In [1]: import numpy as np

In [2]: import numpy.linalg as la

In [3]: np.set_printoptions(suppress=True, linewidth=100)

In [4]: def rd(a):
   ...:     return np.round(a, 2) + 0
   ...: 

In [5]: rng = np.random.default_rng(5807)

In [6]: z = rng.integers(0, 2, 8)

In [7]: J = (z[:, None] == z) * 4 + np.eye(8)

In [8]: print(J)
[[5. 0. 0. 4. 4. 0. 0. 4.]
 [0. 5. 4. 0. 0. 4. 4. 0.]
 [0. 4. 5. 0. 0. 4. 4. 0.]
 [4. 0. 0. 5. 4. 0. 0. 4.]
 [4. 0. 0. 4. 5. 0. 0. 4.]
 [0. 4. 4. 0. 0. 5. 4. 0.]
 [0. 4. 4. 0. 0. 4. 5. 0.]
 [4. 0. 0. 4. 4. 0. 0. 5.]]

In [9]: r0 = np.array([6, 1, -4, -9, 0, 1, 3, 9])

In [10]: M2 = J + np.outer(r0, np.eye(8)[4])

In [11]: print(M2)
[[ 5.  0.  0.  4. 10.  0.  0.  4.]
 [ 0.  5.  4.  0.  1.  4.  4.  0.]
 [ 0.  4.  5.  0. -4.  4.  4.  0.]
 [ 4.  0.  0.  5. -5.  0.  0.  4.]
 [ 4.  0.  0.  4.  5.  0.  0.  4.]
 [ 0.  4.  4.  0.  1.  5.  4.  0.]
 [ 0.  4.  4.  0.  3.  4.  5.  0.]
 [ 4.  0.  0.  4. 13.  0.  0.  5.]]

In [12]: print(la.matrix_rank(la.inv(M2) - la.inv(J), tol=1e-8))
1

In [13]: print(rd(la.det(M2) / la.det(J)), rd(1 + la.solve(J, r0)[4]))
-0.41 -0.41

In [14]: print(la.matrix_rank(M2 - J))
1

In [15]: print(np.argsort(-la.norm(J, axis=0).round(6), kind="stable")[:3])
[0 1 2]

In [16]: print(la.cond(J) > 100)
False

In [17]: print([round(float(x), 2) for x in la.svd(J, compute_uv=False)[:3]])
[17.0, 17.0, 1.0]

In [18]: print(np.flatnonzero(la.matrix_power((J != 0) + (J.T != 0) + np.eye(8), 8)[2]))
[1 2 5 6]

In [19]: print((J != 0).astype(int))
[[1 0 0 1 1 0 0 1]
 [0 1 1 0 0 1 1 0]
 [0 1 1 0 0 1 1 0]
 [1 0 0 1 1 0 0 1]
 [1 0 0 1 1 0 0 1]
 [0 1 1 0 0 1 1 0]
 [0 1 1 0 0 1 1 0]
 [1 0 0 1 1 0 0 1]]

In [20]: print(rd(np.sort(la.eigvals(J).real)))
[ 1.  1.  1.  1.  1.  1. 17. 17.]

In [21]: L = la.cholesky(J)

In [22]: print(rd(np.diag(L) ** 2))
[5.   5.   1.8  1.8  1.44 1.44 1.31 1.31]

In [23]: print(la.eigvalsh(J).min() > 0)
True

In [24]: print(rd(L))
[[2.24 0.   0.   0.   0.   0.   0.   0.  ]
 [0.   2.24 0.   0.   0.   0.   0.   0.  ]
 [0.   1.79 1.34 0.   0.   0.   0.   0.  ]
 [1.79 0.   0.   1.34 0.   0.   0.   0.  ]
 [1.79 0.   0.   0.6  1.2  0.   0.   0.  ]
 [0.   1.79 0.6  0.   0.   1.2  0.   0.  ]
 [0.   1.79 0.6  0.   0.   0.37 1.14 0.  ]
 [1.79 0.   0.   0.6  0.37 0.   0.   1.14]]

In [25]: print(J / np.sqrt(np.outer(np.diag(J), np.diag(J))))
[[1.  0.  0.  0.8 0.8 0.  0.  0.8]
 [0.  1.  0.8 0.  0.  0.8 0.8 0. ]
 [0.  0.8 1.  0.  0.  0.8 0.8 0. ]
 [0.8 0.  0.  1.  0.8 0.  0.  0.8]
 [0.8 0.  0.  0.8 1.  0.  0.  0.8]
 [0.  0.8 0.8 0.  0.  1.  0.8 0. ]
 [0.  0.8 0.8 0.  0.  0.8 1.  0. ]
 [0.8 0.  0.  0.8 0.8 0.  0.  1. ]]

In [26]: Uu, sig, VT = la.svd(J)

In [27]: print(np.argmax(sig[:-1] / (sig[1:] + 1e-6)) + 1)
2

In [28]: print(rd(sig))
[17. 17.  1.  1.  1.  1.  1.  1.]

In [29]: M2 = Uu[:, :2] @ np.diag(sig[:2]) @ VT[:2]

In [30]: print(rd(np.abs(J - M2).max()))
0.75

In [31]: print(rd(la.norm(J - M2, 2)), rd(sig[2]))
1.0 1.0

In [32]: X = np.load("case1.npy")

In [33]: print(X)
[[1 0 1 3 3]
 [0 0 0 2 1]
 [0 0 1 3 0]
 [0 0 0 0 0]
 [0 0 0 0 0]]

In [34]: W = np.array([[-1, -1, -1, 0, 1, 0],
    ...:     [0, -1, 0, -2, -2, -2],
    ...:     [-2, -2, 1, 0, 0, -2],
    ...:     [-2, -2, 1, 0, -2, 0],
    ...:     [-1, 2, -1, 1, -1, -2]])

In [35]: beta = np.array([-3, 4, 5, 1, 2, -3])

In [36]: H = np.maximum(X @ W + beta, 0)

In [37]: print((H > 0).mean(axis=0))
[0.  0.8 1.  1.  0.4 0. ]

In [38]: C = np.array([[2, 0, 2], [2, 1, 0], [2, 2, 1], [2, 2, 1], [2, 2, 2], [1, 2, 0]])

In [39]: print((H @ C).round(6).argmax(axis=1))
[0 0 0 0 0]

In [40]: print(H @ C)
[[20 19  9]
 [20 18  8]
 [20 20 10]
 [24 20 10]
 [24 20 10]]

In [41]: def softmax(z):
    ...:     e = np.exp(z - z.max(axis=-1, keepdims=True))
    ...:     return e / e.sum(axis=-1, keepdims=True)
    ...: 

In [42]: print(softmax(X[3]))
[0.2 0.2 0.2 0.2 0.2]

In [43]: print(softmax(10 * X[3]))
[0.2 0.2 0.2 0.2 0.2]

In [44]: scores = X @ X.T / np.sqrt(5)

In [45]: print(softmax(scores)[3] @ X)
[0.2 0.  0.4 1.6 0.8]

In [46]: print(softmax(scores).round(6).argmax(axis=1))
[0 0 0 0 0]

In [47]: print(rd(softmax(scores)))
[[0.98 0.01 0.01 0.   0.  ]
 [0.68 0.11 0.18 0.01 0.01]
 [0.46 0.08 0.46 0.01 0.01]
 [0.2  0.2  0.2  0.2  0.2 ]
 [0.2  0.2  0.2  0.2  0.2 ]]

In [48]: print(rd(softmax(scores + np.triu(np.full(scores.shape, -np.inf), 1))))
[[1.   0.   0.   0.   0.  ]
 [0.86 0.14 0.   0.   0.  ]
 [0.46 0.08 0.46 0.   0.  ]
 [0.25 0.25 0.25 0.25 0.  ]
 [0.2  0.2  0.2  0.2  0.2 ]]

In [49]: Uu, sig, VT = la.svd(X)

In [50]: print(np.argmax(sig[:-1] / (sig[1:] + 1e-6)) + 1)
3

In [51]: print(rd(sig))
[5.54 1.96 0.65 0.   0.  ]

In [52]: M2 = Uu[:, :3] @ np.diag(sig[:3]) @ VT[:3]

In [53]: print(rd(la.norm(X - M2) / la.norm(X)))
0.0

In [54]: print(la.matrix_rank(M2))
3

In [55]: print(rd(la.norm(X - M2, 2)), sig[3])
0.0 0.0

In [56]: print(rd(M2))
[[1. 0. 1. 3. 3.]
 [0. 0. 0. 2. 1.]
 [0. 0. 1. 3. 0.]
 [0. 0. 0. 0. 0.]
 [0. 0. 0. 0. 0.]]
